>>> import numpy as np
>>> import numpy.linalg as la
>>> np.set_printoptions(suppress=True, linewidth=100)
>>> arr = np.array([[-2, 1, -3, 2], [2, 2, -2, -2], [-1, 3, -2, 0]])
>>> A2 = arr[0, 0] * arr[1:] - np.outer(arr[1:, 0], arr[0])
>>> A2
array([[ 0, -6, 10,  0],
       [ 0, -5,  1,  2]])
>>> print(la.matrix_rank(A2), la.matrix_rank(arr))
2 3
>>> np.flatnonzero(~A2.round(6).any(axis=1))
array([], dtype=int64)
>>> t = np.radians(180)
>>> r_ = np.eye(4)
>>> r_[3, 3] = r_[1, 1] = np.cos(t)
>>> r_[3, 1], r_[1, 3] = -np.sin(t), np.sin(t)
>>> print(r_.round(2) + 0)
[[ 1.  0.  0.  0.]
 [ 0. -1.  0.  0.]
 [ 0.  0.  1.  0.]
 [ 0.  0.  0. -1.]]
>>> A2 = arr @ r_.T
>>> np.abs(A2 - arr).max(axis=0)
array([0., 6., 0., 4.])
>>> print(A2.round(2) + 0)
[[-2. -1. -3. -2.]
 [ 2. -2. -2.  2.]
 [-1. -3. -2.  0.]]
>>> M = np.load("out16.npy")
>>> M.round(2)
array([[ -1.05,   8.11,  -7.59, -16.6 ],
       [ -0.2 ,   7.91,  -9.27, -15.86],
       [  3.69,   5.94, -15.64, -10.32],
       [ -0.12,  -7.82,   9.87,  15.54],
       [  6.54,   2.95, -18.4 ,  -3.18],
       [ -2.87,   8.24,  -3.66, -17.62],
       [  4.42,   5.35, -16.55,  -8.82],
       [  5.55,   4.23, -17.71,  -6.13],
       [ -7.83,  -0.48,  18.26,  -2.29],
       [  8.09,  -4.51, -12.72,  12.34],
       [  8.34,  -3.35, -14.71,  10.13],
       [  1.17,  -8.13,   7.35,  16.69],
       [  7.61,  -5.59, -10.32,  14.29],
       [  6.62,  -6.82,  -6.56,  16.33],
       [ -8.23,   4.02,  13.63, -11.41],
       [  8.23,  -4.  , -13.66,  11.38],
       [ -8.29,   3.72,  14.13, -10.85]])
>>> A2 = M / np.sqrt((M ** 2).mean(axis=1, keepdims=True))
>>> np.round(la.norm(A2, axis=1), 2)
array([2., 2., 2., 2., 2., 2., 2., 2., 2., 2., 2., 2., 2., 2., 2., 2., 2.])
>>> print(la.matrix_rank(M - M.mean(axis=1, keepdims=True)))
2
>>> la.matrix_rank(A2) == la.matrix_rank(M)
np.True_
>>> left, sv, Vh = la.svd(M)
>>> V = Vh[:(sv > 1e-8).sum()]
>>> rng = np.random.default_rng(113)
>>> x = M[13] + 4 * M[16] + rng.integers(2) * np.eye(4)[1]
>>> x.round(2)
array([-26.53,   8.07,  49.96, -27.08])
>>> round(float(la.norm(x - V.T @ V @ x)), 2)
0.0
>>> np.round(V.T @ V, 2)
array([[ 0.18, -0.05, -0.33,  0.18],
       [-0.05,  0.17, -0.09, -0.36],
       [-0.33, -0.09,  0.86,  0.04],
       [ 0.18, -0.36,  0.04,  0.79]])
>>> print(la.matrix_rank(np.vstack([M, x])))
2
>>> D = la.norm(M[:, None] - M[None], axis=-1)
>>> np.flatnonzero(D[4] < D.mean() / 2)
array([2, 4, 6, 7])
>>> D.shape
(17, 17)
>>> (D + 1e9 * np.eye(17)).round(6).argmin(axis=1)
array([ 1,  0,  6, 11,  7,  0,  2,  6, 16, 15, 15,  3,  9, 12, 16,  9, 14])
>>> np.round(np.trace(la.pinv(M) @ M), 2)
np.float64(2.0)
>>> np.abs(np.diag(la.qr(M)[1])) > 1e-9
array([ True,  True, False, False])
>>> A2 = np.array([[1, 4], [1, -2], [4, 1], [1, 3]])
>>> np.round(np.einsum("ij->j", M), 2)
array([ 31.7 ,   9.78, -83.56,  -6.36])
>>> la.matrix_rank(np.vstack([M, A2.T]))
np.int64(4)
>>> np.round(np.einsum("ij,ij->i", M, M), 2)
array([400., 400., 400., 400., 400., 400., 400., 400., 400., 400., 400., 400., 400., 400., 400.,
       400., 400.])
>>> X = np.load("mat.npy")
>>> X
array([[-1, -1,  1],
       [ 0,  0,  0],
       [-1, -1,  1],
       [-1, -1,  1]])
>>> rank = la.matrix_rank(X)
>>> rank
np.int64(1)
>>> null = la.svd(X)[2][rank:].T
>>> np.round(null @ null.T, 2)
array([[ 0.67, -0.33,  0.33],
       [-0.33,  0.67,  0.33],
       [ 0.33,  0.33,  0.67]])
>>> [int(la.matrix_rank(X[:i])) for i in range(1, len(X) + 1)]
[1, 1, 1, 1]
>>> [int(la.matrix_rank(np.delete(X, i, axis=0))) for i in range(4)]
[1, 1, 1, 1]
>>> np.round(X @ null, 2) + 0
array([[0., 0.],
       [0., 0.],
       [0., 0.],
       [0., 0.]])
>>> data = 4 * np.eye(3) + np.eye(3, k=1)
>>> data
array([[4., 1., 0.],
       [0., 4., 1.],
       [0., 0., 4.]])
>>> A2 = data / np.sqrt((data ** 2).mean(axis=1, keepdims=True))
>>> la.matrix_rank(A2) == la.matrix_rank(data)
np.True_
>>> np.round(la.norm(A2, axis=1), 2)
array([1.73, 1.73, 1.73])
>>> A2[1].round(2)
array([0.  , 1.68, 0.42])
>>> la.matrix_rank(data - data.mean(axis=1, keepdims=True))
np.int64(2)
>>> q, V = la.qr(data[:, :1])[0], la.qr(data[:, 1:])[0]
>>> sv = la.svd(q.T @ V, compute_uv=False)
>>> (sv > 0.9).sum()
np.int64(0)
>>> vals, V = la.eig(data)
>>> np.round(np.sort(la.eigvals(la.inv(data))), 2)
array([0.25, 0.25, 0.25])
>>> np.round(np.sort(la.eigvals(data @ data)), 2)
array([16., 16., 16.])
>>> vals
array([4., 4., 4.])
>>> print(np.prod(vals))
64.0
>>> np.round(np.sort(la.eigvals(data.T)), 2)
array([4., 4., 4.])
>>> A2 = np.array([[-1, -2, -1], [-3, 3, -1], [-3, -3, 2]])
>>> np.vstack([data, A2.T]).shape
(6, 3)
>>> la.matrix_rank(data @ A2)
np.int64(3)
>>> np.round(la.matrix_power(data - np.diag(np.diag(data)), 3), 2)
array([[0., 0., 0.],
       [0., 0., 0.],
       [0., 0., 0.]])
>>> np.round(np.sort(la.eigvals(data)), 2)
array([4., 4., 4.])
>>> K = np.array([[6, 4, -2, -1, -2],
...     [4, 2, -5, 3, -2],
...     [-2, -5, 2, 3, 1],
...     [-1, 3, 3, -2, -1],
...     [-2, -2, 1, -1, 6]])
>>> K
array([[ 6,  4, -2, -1, -2],
       [ 4,  2, -5,  3, -2],
       [-2, -5,  2,  3,  1],
       [-1,  3,  3, -2, -1],
       [-2, -2,  1, -1,  6]])
>>> x = np.array([2, -1, 2, -2, 0])
>>> target = K @ x
>>> beta, lr = np.zeros(5), 1 / la.norm(K, 2) ** 2
>>> for i in range(30):
...     beta -= lr * K.T @ (K @ beta - target)
...     if i % 10 == 0: print(i, round(la.norm(K @ beta - target), 2))
... 
0 9.99
10 4.95
20 3.45
>>> round(float(la.cond(K)), 2)
8.86
>>> F = np.loadtxt("sample13.csv", delimiter=",")
>>> F
array([[0., 0., 0.],
       [0., 0., 1.],
       [0., 1., 0.]])
>>> vals, V = la.eigvalsh(F)
Traceback (most recent call last):
  File "<python-input-79>", line 1, in <module>
    vals, V = la.eigvalsh(F)
    ^^^^^^^
ValueError: too many values to unpack (expected 2)
>>> vals, V = la.eigh(F)
>>> vals
array([-1.,  0.,  1.])
>>> np.unique(vals.round(6) + 0, return_counts=True)[1]
array([1, 1, 1])
>>> np.round(la.eigvalsh(F + 3 * np.eye(3)), 2)
array([2., 3., 4.])
>>> (vals > 1e-8).sum(), (vals < -1e-8).sum()
(np.int64(1), np.int64(1))
>>> vals, V = la.eigh(F)
>>> x = np.array([-2, -2, -3])
>>> np.abs(F).sum(axis=1).max(), np.abs(vals).max()
(np.float64(1.0), np.float64(1.0))
>>> (np.sign(V[:, -1].round(6)) == np.sign(V[0, -1].round(6))).astype(int)
array([1, 0, 0])
>>> print(x @ F @ x)
12.0
>>> print(np.round(V * np.abs(vals) @ V.T, 2) + 0)
[[0. 0. 0.]
 [0. 1. 0.]
 [0. 0. 1.]]
>>> round(float(x @ F @ x / (x @ x)), 2), vals[0], vals[-1]
(0.71, np.float64(-1.0), np.float64(1.0))
>>> proj = np.triu(np.array([[-2, 1, -1], [0, 2, 2], [-1, 1, -1]]), 1) + np.eye(3)
>>> A2 = proj @ F @ la.inv(proj)
>>> np.trace(A2), np.trace(F)
(np.float64(0.0), np.float64(0.0))
>>> A2
array([[ 0., -1.,  3.],
       [ 0.,  2., -3.],
       [ 0.,  1., -2.]])
>>> round(la.det(A2), 2)
np.float64(0.0)
>>> [round(float(la.det(F[:i, :i])), 2) + 0 for i in range(1, 4)]
[0.0, 0.0, 0.0]
>>> np.all(la.eigvalsh(F) > 0)
np.False_
>>> print(round(float(la.eigvalsh(F).min()), 2))
-1.0
>>> np.round(la.norm(F[0], 1), 2), round(float(la.norm(F[0], np.inf)), 2)
(np.float64(0.0), 0.0)
>>> round(float(la.norm(F, 2)), 2)
1.0
>>> print(la.norm(F, axis=1).argmax())
1
>>> A = np.maximum(np.array([[2], [2], [1], [-1], [2], [-1], [-2], [-1], [2], [-1], [2], [3], [3]]) @ np.array([[4, -5, -4, 0]]) + np.array([2, 0, 2, 2]), 0)
>>> A
array([[10,  0,  0,  2],
       [10,  0,  0,  2],
       [ 6,  0,  0,  2],
       [ 0,  5,  6,  2],
       [10,  0,  0,  2],
       [ 0,  5,  6,  2],
       [ 0, 10, 10,  2],
       [ 0,  5,  6,  2],
       [10,  0,  0,  2],
       [ 0,  5,  6,  2],
       [10,  0,  0,  2],
       [14,  0,  0,  2],
       [14,  0,  0,  2]])
>>> A2 = np.c_[A[:, :1] @ np.array([[9]]), np.array([-1, 1, 0, -3, 0, -2, 0, -3, -3, 2, -3, 0, 2])]
>>> A2
array([[ 90,  -1],
       [ 90,   1],
       [ 54,   0],
       [  0,  -3],
       [ 90,   0],
       [  0,  -2],
       [  0,   0],
       [  0,  -3],
       [ 90,  -3],
       [  0,   2],
       [ 90,  -3],
       [126,   0],
       [126,   2]])
>>> np.round(la.lstsq(A, A2[:, 0])[0], 2) + 0
array([9., 0., 0., 0.])
>>> la.matrix_rank(np.c_[A, A2])
np.int64(5)
>>> print(la.matrix_rank(A2))
2
